In [1]: import numpy as np

In [2]: np.set_printoptions(precision=2, suppress=True, linewidth=120, legacy="1.25")

In [3]: J = np.loadtxt("block6.csv", delimiter=",")

In [4]: print(J)
[[ -0.65  -2.61  -0.61   2.61   2.65   3.26   2.65   4.26   1.3   -0.61]
 [ -0.83  -3.33  -1.33   3.33   2.83   4.17   2.83   5.17   1.67  -1.33]
 [  2.26   9.04  11.04  -9.04  -0.26 -11.3   -0.26 -10.3   -4.52  11.04]
 [ -0.86  -3.42  -1.42   3.42   2.86   4.28   2.86   5.28   1.71  -1.42]
 [ -0.04  -0.16   1.84   0.16   2.04   0.2    2.04   1.2    0.08   1.84]
 [ -0.91  -3.65  -1.65   3.65   2.91   4.56   2.91   5.56   1.82  -1.65]
 [ -0.49  -1.94   0.06   1.94   2.49   2.43   2.49   3.43   0.97   0.06]
 [ -2.03  -8.12  -6.12   8.12   4.03  10.16   4.03  11.16   4.06  -6.12]
 [  0.62   2.49   4.49  -2.49   1.38  -3.11   1.38  -2.11  -1.24   4.49]
 [  0.09   0.35   2.35  -0.35   1.91  -0.44   1.91   0.56  -0.17   2.35]
 [ -0.58  -2.31  -0.31   2.31   2.58   2.89   2.58   3.89   1.16  -0.31]
 [  0.66   2.66   4.66  -2.66   1.34  -3.32   1.34  -2.32  -1.33   4.66]
 [  1.49   5.96   7.96  -5.96   0.51  -7.45   0.51  -6.45  -2.98   7.96]
 [ -1.17  -4.67  -2.67   4.67   3.17   5.84   3.17   6.84   2.34  -2.67]
 [  1.12   4.47   6.47  -4.47   0.88  -5.59   0.88  -4.59  -2.24   6.47]
 [  1.4    5.59   7.59  -5.59   0.6   -6.99   0.6   -5.99  -2.8    7.59]
 [  0.5    1.98   3.98  -1.98   1.5   -2.48   1.5   -1.48  -0.99   3.98]
 [  0.61   2.45   4.45  -2.45   1.39  -3.07   1.39  -2.07  -1.23   4.45]
 [ -1.52  -6.1   -4.1    6.1    3.52   7.62   3.52   8.62   3.05  -4.1 ]
 [ -0.87  -3.49  -1.49   3.49   2.87   4.36   2.87   5.36   1.74  -1.49]
 [  0.22   0.88   2.88  -0.88   1.78  -1.1    1.78  -0.1   -0.44   2.88]
 [ -0.78  -3.13  -1.13   3.13   2.78   3.91   2.78   4.91   1.56  -1.13]
 [  0.99   3.95   5.95  -3.95   1.01  -4.93   1.01  -3.93  -1.97   5.95]
 [ -0.87  -3.49  -1.49   3.49   2.87   4.36   2.87   5.36   1.74  -1.49]
 [  0.32   1.29   3.29  -1.29   1.68  -1.61   1.68  -0.61  -0.64   3.29]
 [ -0.34  -1.35   0.65   1.35   2.34   1.68   2.34   2.68   0.67   0.65]
 [  0.04   0.18   2.18  -0.18   1.96  -0.22   1.96   0.78  -0.09   2.18]
 [  1.39   5.56   7.56  -5.56   0.61  -6.95   0.61  -5.95  -2.78   7.56]
 [ -1.16  -4.66  -2.66   4.66   3.16   5.82   3.16   6.82   2.33  -2.66]
 [  1.58   6.33   8.33  -6.33   0.42  -7.91   0.42  -6.91  -3.16   8.33]
 [ -1.41  -5.65  -3.65   5.65   3.41   7.07   3.41   8.07   2.83  -3.65]
 [  1.78   7.13   9.13  -7.13   0.22  -8.92   0.22  -7.92  -3.57   9.13]
 [ -0.93  -3.72  -1.72   3.72   2.93   4.65   2.93   5.65   1.86  -1.72]
 [ -0.1   -0.39   1.61   0.39   2.1    0.49   2.1    1.49   0.19   1.61]
 [  0.77   3.06   5.06  -3.06   1.23  -3.83   1.23  -2.83  -1.53   5.06]
 [ -2.2   -8.78  -6.78   8.78   4.2   10.98   4.2   11.98   4.39  -6.78]
 [ -0.59  -2.35  -0.35   2.35   2.59   2.93   2.59   3.93   1.17  -0.35]]

In [5]: # rows 19 and 23 are equal

In [6]: D = np.linalg.norm(J[:, None] - J[None], axis=-1)

In [7]: print(np.flatnonzero(D[17] < D.mean() / 2))
[ 8  9 11 14 16 17 20 22 24 26 34]

In [8]: print(D[:5, :5])
[[ 0.    1.99 32.03  2.24  6.73]
 [ 1.99  0.   34.02  0.25  8.72]
 [32.03 34.02  0.   34.27 25.3 ]
 [ 2.24  0.25 34.27  0.    8.97]
 [ 6.73  8.72 25.3   8.97  0.  ]]

In [9]: print(D[17].round(6).argsort(kind="stable")[:4])
[17  8 11 16]
